% ipython --no-banner

In [1]: import numpy as np

In [2]: np.set_printoptions(precision=2, suppress=True, linewidth=120)

In [3]: F = np.tanh(np.array([[0.7],
   ...:     [1.4],
   ...:     [0.8],
   ...:     [-0.6],
   ...:     [-1.2],
   ...:     [-1.3],
   ...:     [0.4],
   ...:     [-1.1],
   ...:     [0.3],
   ...:     [-0.8],
   ...:     [-1.2],
   ...:     [-1.3],
   ...:     [0.1],
   ...:     [-0.8],
   ...:     [-0.3],
   ...:     [1.3],
   ...:     [1.8],
   ...:     [0.9],
   ...:     [2.1],
   ...:     [-0.3],
   ...:     [1.4],
   ...:     [1.3],
   ...:     [-1.2],
   ...:     [-0.5],
   ...:     [-0.9],
   ...:     [0.5],
   ...:     [2.5],
   ...:     [-1.4]]) @ np.array([[-0.1, 0.5, -0.9]]))

In [4]: F
Out[4]: 
array([[-0.07,  0.34, -0.56],
       [-0.14,  0.6 , -0.85],
       [-0.08,  0.38, -0.62],
       [ 0.06, -0.29,  0.49],
       [ 0.12, -0.54,  0.79],
       [ 0.13, -0.57,  0.82],
       [-0.04,  0.2 , -0.35],
       [ 0.11, -0.5 ,  0.76],
       [-0.03,  0.15, -0.26],
       [ 0.08, -0.38,  0.62],
       [ 0.12, -0.54,  0.79],
       [ 0.13, -0.57,  0.82],
       [-0.01,  0.05, -0.09],
       [ 0.08, -0.38,  0.62],
       [ 0.03, -0.15,  0.26],
       [-0.13,  0.57, -0.82],
       [-0.18,  0.72, -0.92],
       [-0.09,  0.42, -0.67],
       [-0.21,  0.78, -0.96],
       [ 0.03, -0.15,  0.26],
       [-0.14,  0.6 , -0.85],
       [-0.13,  0.57, -0.82],
       [ 0.12, -0.54,  0.79],
       [ 0.05, -0.24,  0.42],
       [ 0.09, -0.42,  0.67],
       [-0.05,  0.24, -0.42],
       [-0.24,  0.85, -0.98],
       [ 0.14, -0.6 ,  0.85]])

In [5]: Uu, sv, Vt = np.linalg.svd(F)

In [6]: sv
Out[6]: array([4.5 , 0.25, 0.02])

In [7]: out = Uu[:, :1] @ np.diag(sv[:1]) @ Vt[:1]

In [8]: np.linalg.matrix_rank(out)
Out[8]: np.int64(1)

In [9]: np.linalg.matrix_rank(F, rtol=0.05)
Out[9]: np.int64(2)

In [10]: z = F[:, 1] > np.median(F[:, 1])

In [11]: r0 = F[z].mean(axis=0) - F[~z].mean(axis=0)

In [12]: np.argsort(-np.abs(r0).round(6), kind="stable")
Out[12]: array([2, 1, 0])

In [13]: J = np.loadtxt("out7.csv", delimiter=",")

In [14]: J
Out[14]: 
array([[ 0.26,  0.32,  0.11,  0.53, -0.74],
       [ 0.32,  0.86, -0.05, -0.23,  0.32],
       [ 0.11, -0.05,  0.98, -0.08,  0.11],
       [ 0.53, -0.23, -0.08,  0.62,  0.53],
       [-0.74,  0.32,  0.11,  0.53,  0.26]])

In [15]: round(float(J[:, 4] @ J[:, 2]), 2)
Out[15]: 0.0

In [16]: np.round(J.T @ J, 2) + 0
Out[16]: 
array([[1., 0., 0., 0., 0.],
       [0., 1., 0., 0., 0.],
       [0., 0., 1., 0., 0.],
       [0., 0., 0., 1., 0.],
       [0., 0., 0., 0., 1.]])

In [17]: np.linalg.svd(J, compute_uv=False)
Out[17]: array([1., 1., 1., 1., 1.])

In [18]: ev, evecs = np.linalg.eigh(J)

In [19]: print((ev > 1e-8).sum(), (ev < -1e-8).sum())
4 1

In [20]: np.round(evecs.T @ J @ evecs, 2) + 0
Out[20]: 
array([[-1.,  0.,  0.,  0.,  0.],
       [ 0.,  1.,  0.,  0.,  0.],
       [ 0.,  0.,  1.,  0.,  0.],
       [ 0.,  0.,  0.,  1.,  0.],
       [ 0.,  0.,  0.,  0.,  1.]])

In [21]: np.linalg.eigvalsh(J @ J)
Out[21]: array([1., 1., 1., 1., 1.])

In [22]: np.unique(ev.round(6) + 0, return_counts=True)[1]
Out[22]: array([1, 4])

In [23]: ev
Out[23]: array([-1.,  1.,  1.,  1.,  1.])

In [24]: W0 = np.load("w.npy")

In [25]: W0
Out[25]: 
array([[1, 0, 0, 1, 0],
       [2, 2, 0, 0, 0],
       [0, 0, 3, 0, 3],
       [1, 3, 0, 3, 0],
       [0, 0, 2, 0, 3]])

In [26]: # splits into 2 blocks

In [27]: hat = np.triu(np.array([[1, -2, 0, 1, -1],
    ...:     [-2, -2, 2, 2, 1],
    ...:     [1, 0, 1, 0, 1],
    ...:     [-2, 2, 0, -2, 0],
    ...:     [1, 2, -1, 0, -2]]), 1) + np.eye(5)

In [28]: out = hat @ W0 @ np.linalg.inv(hat)

In [29]: print(hat @ W0 - W0 @ hat)
[[-3.  1. -2.  2. -2.]
 [ 2. 10.  4.  0.  9.]
 [ 0.  0.  2.  0.  0.]
 [ 0.  2. -6. -7. -2.]
 [ 0.  0.  0.  0. -2.]]

In [30]: out
Out[30]: 
array([[ -2.,  -5.,   8.,  16.,  -8.],
       [  4.,  16., -24., -30.,  21.],
       [  0.,   0.,   5.,   0.,   1.],
       [  1.,   5., -10.,  -8.,   6.],
       [  0.,   0.,   2.,   0.,   1.]])

In [31]: np.linalg.matrix_rank(out)
Out[31]: np.int64(5)

In [32]: np.trace(out), np.trace(W0)
Out[32]: (np.float64(12.0), np.int64(12))

In [33]: np.poly(out)
Out[33]: array([  1., -12.,  49., -88.,  90., -30.])

In [34]: (np.linalg.matrix_power((W0 != 0) + (W0.T != 0) + np.eye(5), 5) > 0).astype(int)
Out[34]: 
array([[1, 1, 0, 1, 0],
       [1, 1, 0, 1, 0],
       [0, 0, 1, 0, 1],
       [1, 1, 0, 1, 0],
       [0, 0, 1, 0, 1]])

In [35]: W0 @ W0
Out[35]: 
array([[ 2,  3,  0,  4,  0],
       [ 6,  4,  0,  2,  0],
       [ 0,  0, 15,  0, 18],
       [10, 15,  0, 10,  0],
       [ 0,  0, 12,  0, 15]])

In [36]: print(round(np.linalg.det(W0), 2))
30.0

In [37]: rng = np.random.default_rng(43552)

In [38]: z = rng.permutation(5)

In [39]: print(z)
[0 1 3 4 2]

In [40]: out = W0[z][:, z]

In [41]: np.allclose(out, W0)
Out[41]: False

In [42]: np.sort(np.abs(np.linalg.eigvals(out)))
Out[42]: array([0.55, 1.55, 1.55, 4.18, 5.45])
